>>> import numpy as np
>>> import numpy.linalg as la
>>> np.set_printoptions(precision=2, suppress=True, linewidth=120, legacy="1.25")
>>> def tidy(a):
...     return np.round(a, 2) + 0
... 
>>> X = np.load("data.npy")
>>> X
array([[ 3, -1, -3,  6, -2, -6],
       [ 2,  1,  0,  4,  2,  0],
       [-3,  0, -3, -6,  0, -6],
       [ 6, -2, -6,  6, -2, -6],
       [ 4,  2,  0,  4,  2,  0],
       [-6,  0, -6, -6,  0, -6]])
>>> other = la.inv(X)
>>> tidy(la.cond(X))
25.09
>>> tidy(la.det(X) * la.det(other))
1.0
>>> tidy(la.inv(other))
array([[ 3., -1., -3.,  6., -2., -6.],
       [ 2.,  1.,  0.,  4.,  2.,  0.],
       [-3.,  0., -3., -6.,  0., -6.],
       [ 6., -2., -6.,  6., -2., -6.],
       [ 4.,  2.,  0.,  4.,  2.,  0.],
       [-6.,  0., -6., -6.,  0., -6.]])
>>> x0 = np.array([1, 3, 1, 3, 3, 3])
>>> a = np.maximum(X @ x0, 0)
>>> tidy(np.tanh(X @ x0))
array([-1.,  1., -1., -1.,  1., -1.])
>>> np.flatnonzero(a > 1e-9)
array([1, 4])
>>> x0 = np.array([-2, -1, 3, -5, 0, -5])
>>> X * x0
array([[ -6,   1,  -9, -30,   0,  30],
       [ -4,  -1,   0, -20,   0,   0],
       [  6,   0,  -9,  30,   0,  30],
       [-12,   2, -18, -30,   0,  30],
       [ -8,  -2,   0, -20,   0,   0],
       [ 12,   0, -18,  30,   0,  30]])
>>> (X * x0).sum(axis=1)
array([-14, -25,  57, -28, -30,  54])
>>> X @ np.ones(6)
array([ -3.,   9., -18.,  -4.,  12., -24.])
>>> X @ x0
array([-14, -25,  57, -28, -30,  54])
>>> X @ (2 * x0)
array([-28, -50, 114, -56, -60, 108])
